% ipython --no-banner

In [1]: import numpy as np

In [2]: from numpy import linalg as LA

In [3]: np.set_printoptions(precision=3, suppress=True, linewidth=120)

In [4]: def rnd(a):
   ...:     return np.round(a, 3) + 0
   ...: 

In [5]: rng = np.random.default_rng(73812)

In [6]: idx = rng.integers(0, 3, 3)

In [7]: arr = np.triu((idx[:, None] == idx) & (rng.random((3, 3)) < 0.8), 1).astype(int)

In [8]: arr += arr.T

In [9]: print(arr)
[[0 0 0]
 [0 0 0]
 [0 0 0]]

In [10]: K = np.load("m.npy")

In [11]: print(K)
[[ 180  -35  -37   59   76   71 -172]
 [ -35  111 -105   -1   23  -76   59]
 [ -37 -105  233  -41    3  135   76]
 [  59   -1  -41  228  -72  124  -52]
 [  76   23    3  -72  319  -53 -191]
 [  71  -76  135  124  -53  217   21]
 [-172   59   76  -52 -191   21  347]]

In [12]: # symmetric, so the eigenvalues are real

In [13]: idx = rng.permutation(7)

In [14]: print(idx)
[0 2 6 5 4 3 1]

In [15]: M2 = K[idx][:, idx]

In [16]: print(np.diag(M2))
[180 233 347 217 319 228 111]

In [17]: print(np.trace(M2))
1635

In [18]: print(np.allclose(M2, K))
False

In [19]: M2 = np.array([[-1, 0], [-2, 3], [3, 2], [3, 3], [-3, -1], [3, 3], [2, -2]])

In [20]: print(M2.T @ K.T)
[[ -403  -684  1371   988 -1827  1710  1456]
 [  479  -249   278  1147  -237  1076  -267]]

In [21]: print(LA.matrix_rank(K @ M2))
2

In [22]: print(np.einsum("ik,kj->ij", K, M2))
[[ -403   479]
 [ -684  -249]
 [ 1371   278]
 [  988  1147]
 [-1827  -237]
 [ 1710  1076]
 [ 1456  -267]]
